In [1]: import numpy as np

In [2]: import numpy.linalg as la

In [3]: np.set_printoptions(precision=1, suppress=True, linewidth=120)

In [4]: feats = np.diag(np.array([7, 3, 5, 9, -4, -9, -1, 3])) + 5 * np.eye(8, k=1) + 5 * np.eye(8, k=-1)

In [5]: feats
Out[5]: 
array([[ 7.,  5.,  0.,  0.,  0.,  0.,  0.,  0.],
       [ 5.,  3.,  5.,  0.,  0.,  0.,  0.,  0.],
       [ 0.,  5.,  5.,  5.,  0.,  0.,  0.,  0.],
       [ 0.,  0.,  5.,  9.,  5.,  0.,  0.,  0.],
       [ 0.,  0.,  0.,  5., -4.,  5.,  0.,  0.],
       [ 0.,  0.,  0.,  0.,  5., -9.,  5.,  0.],
       [ 0.,  0.,  0.,  0.,  0.,  5., -1.,  5.],
       [ 0.,  0.,  0.,  0.,  0.,  0.,  5.,  3.]])

In [6]: # equal to its transpose

In [7]: x = np.array([1, -2, 2, -1, -1, 2, 1, 1])

In [8]: target = feats @ x

In [9]: coef, lr = np.zeros(8), 1 / la.norm(feats, 2) ** 2

In [10]: for i in range(30):
    ...:     coef -= lr * feats.T @ (feats @ coef - target)
    ...:     if i % 5 == 0: print(i, round(la.norm(feats @ coef - target), 1))
    ...: 
0 14.0
5 8.3
10 6.1
15 4.7
20 3.7
25 2.9

In [11]: np.round(la.cond(feats), 1)
Out[11]: np.float64(17.8)

In [12]: x = np.array([3, 2, 1, 2, 4, 0, 3, 4])

In [13]: target = feats @ x

In [14]: target
Out[14]: array([31., 26., 25., 43., -6., 35., 17., 27.])

In [15]: la.solve(feats, 4 * target)
Out[15]: array([12.,  8.,  4.,  8., 16., -0., 12., 16.])

In [16]: la.solve(feats, target)
Out[16]: array([ 3.,  2.,  1.,  2.,  4., -0.,  3.,  4.])

In [17]: np.round(la.solve(feats.T, feats[0]), 1) + 0
Out[17]: array([1., 0., 0., 0., 0., 0., 0., 0.])
